$ python3 -q
>>> import numpy as np
>>> from numpy import linalg as LA
>>> np.set_printoptions(precision=2, suppress=True, linewidth=200)
>>> mat = np.loadtxt("layer5.csv", delimiter=",")
>>> mat
array([[ 0.75,  0.83, -3.08, -2.54, -1.11, -3.05],
       [ 0.56,  2.09, -5.27, -6.99,  4.77, -0.72],
       [ 2.87,  1.26, -3.72, -3.73,  1.01, -3.85],
       [ 2.98, -0.17, -1.83, -2.54,  0.38, -2.88],
       [ 2.05,  2.5 , -6.23, -3.75,  5.06, -1.63],
       [ 2.  ,  1.14, -6.99, -3.17,  5.35, -1.43],
       [-0.02,  2.1 , -5.25, -3.55,  5.68, -0.15],
       [ 1.48,  1.13, -6.08, -6.27,  2.62,  0.91],
       [ 3.28, -1.  , -3.08, -3.46, -1.14, -2.17],
       [ 1.31,  0.41, -2.83, -2.24, -0.46, -2.95],
       [ 1.23,  1.39, -6.21, -2.27,  4.04, -0.54],
       [ 1.04,  0.4 , -5.59, -3.5 ,  6.56, -2.81],
       [ 1.54,  0.23, -2.53, -3.76, -1.25, -2.29],
       [ 3.06,  1.07, -4.19, -4.31,  0.55, -3.82],
       [ 4.23,  0.66, -2.23, -2.41,  1.56, -2.48],
       [ 1.03,  1.51, -4.08, -3.44,  2.86, -0.61],
       [ 3.96, -0.85, -2.79, -3.69, -1.56, -3.95],
       [ 0.68,  1.93, -5.15, -4.84,  4.2 , -3.52],
       [ 1.53, -1.24, -1.36, -2.49, -0.32, -5.27],
       [ 0.13,  2.77, -7.99, -5.11,  2.99,  0.46],
       [ 1.92,  0.95, -6.01, -4.26,  4.11, -2.31],
       [ 0.49,  2.28, -4.81, -3.52,  5.97, -0.65],
       [ 0.16,  1.23, -6.55, -2.43,  5.63, -1.54],
       [ 2.38, -0.56, -3.14, -2.77, -0.39, -3.47],
       [ 1.93,  1.24, -5.64, -5.  ,  4.2 , -1.8 ],
       [ 1.26, -0.11, -6.84, -4.83,  2.97, -0.93],
       [ 3.72,  0.33, -4.23, -3.53, -0.43, -3.2 ],
       [ 2.04,  2.33, -5.63, -3.33,  2.71, -1.95],
       [ 2.69,  0.77, -3.13, -1.94,  0.62, -2.91],
       [ 2.3 ,  0.31, -2.62, -3.39, -1.19, -2.47],
       [ 2.61, -0.72, -2.33, -1.5 ,  0.56, -3.72],
       [ 3.11,  1.75, -6.31, -4.63,  3.79, -1.23],
       [ 4.84,  0.23, -3.16, -2.43, -0.59, -2.76],
       [ 2.45, -0.96, -1.86, -2.07,  0.62, -4.57]])
>>> Xc = mat - mat.mean(axis=0)
>>> vecs = LA.svd(Xc)[2][:1]
>>> B = Xc - Xc @ vecs.T @ vecs
>>> np.round(LA.norm(B) / LA.norm(Xc), 2)
np.float64(0.53)
>>> LA.norm(B, axis=1).round(6).argmax()
np.int64(7)
>>> np.cov(Xc @ vecs.T, rowvar=False)
array(11.29)
>>> E = np.array([[0.0, 0.0, -5.0], [0.0, 0.0, 3.0], [-5.0, 3.0, 0.0]])
>>> E
array([[ 0.,  0., -5.],
       [ 0.,  0.,  3.],
       [-5.,  3.,  0.]])
>>> t = np.radians(90)
>>> Rm = np.eye(3)
>>> Rm[2, 2] = Rm[1, 1] = np.cos(t)
>>> Rm[2, 1], Rm[1, 2] = -np.sin(t), np.sin(t)
>>> Rm.round(2) + 0
array([[ 1.,  0.,  0.],
       [ 0.,  0.,  1.],
       [ 0., -1.,  0.]])
>>> B = E @ Rm.T
>>> np.allclose(E @ E.T, B @ B.T)
True
>>> np.abs(B - E).max(axis=0)
array([0., 5., 5.])
>>> r = LA.matrix_rank(E)
>>> r
np.int64(2)
>>> N = LA.svd(E)[2][r:].T
>>> [int(LA.matrix_rank(E[:, :j + 1])) for j in range(3)]
[1, 1, 2]
>>> E @ N
array([[0.],
       [0.],
       [0.]])
>>> [int(LA.matrix_rank(E[:i])) for i in range(1, len(E) + 1)]
[1, 1, 2]
>>> N[:, 0] / N[np.abs(N[:, 0]).round(6).argmax(), 0]
array([ 0.6,  1. , -0. ])
>>> def softmax(z):
...     e = np.exp(z - z.max(axis=-1, keepdims=True))
...     return e / e.sum(axis=-1, keepdims=True)
... 
>>> softmax(E).sum(axis=1)
array([1., 1., 1.])
>>> np.round(softmax(E[2] + -3), 2) + 0
array([0.  , 0.95, 0.05])
>>> S = E @ E.T / np.sqrt(3)
>>> np.round(softmax(S)[2] @ E, 2) + 0
array([-5.,  3.,  0.])
>>> LA.matrix_rank(E, rtol=0.1)
np.int64(2)
>>> left, s, Vh = LA.svd(E)
>>> vecs = Vh[:(s > 1e-8).sum()]
>>> rng = np.random.default_rng(251)
>>> x0 = E[2] + -2 * E[0] + rng.integers(2) * np.eye(3)[0]
>>> x0
array([-5.,  3., 10.])
>>> LA.matrix_rank(np.vstack([E, x0]))
np.int64(2)
>>> vecs.T @ vecs
array([[ 0.74, -0.44,  0.  ],
       [-0.44,  0.26,  0.  ],
       [ 0.  ,  0.  ,  1.  ]])
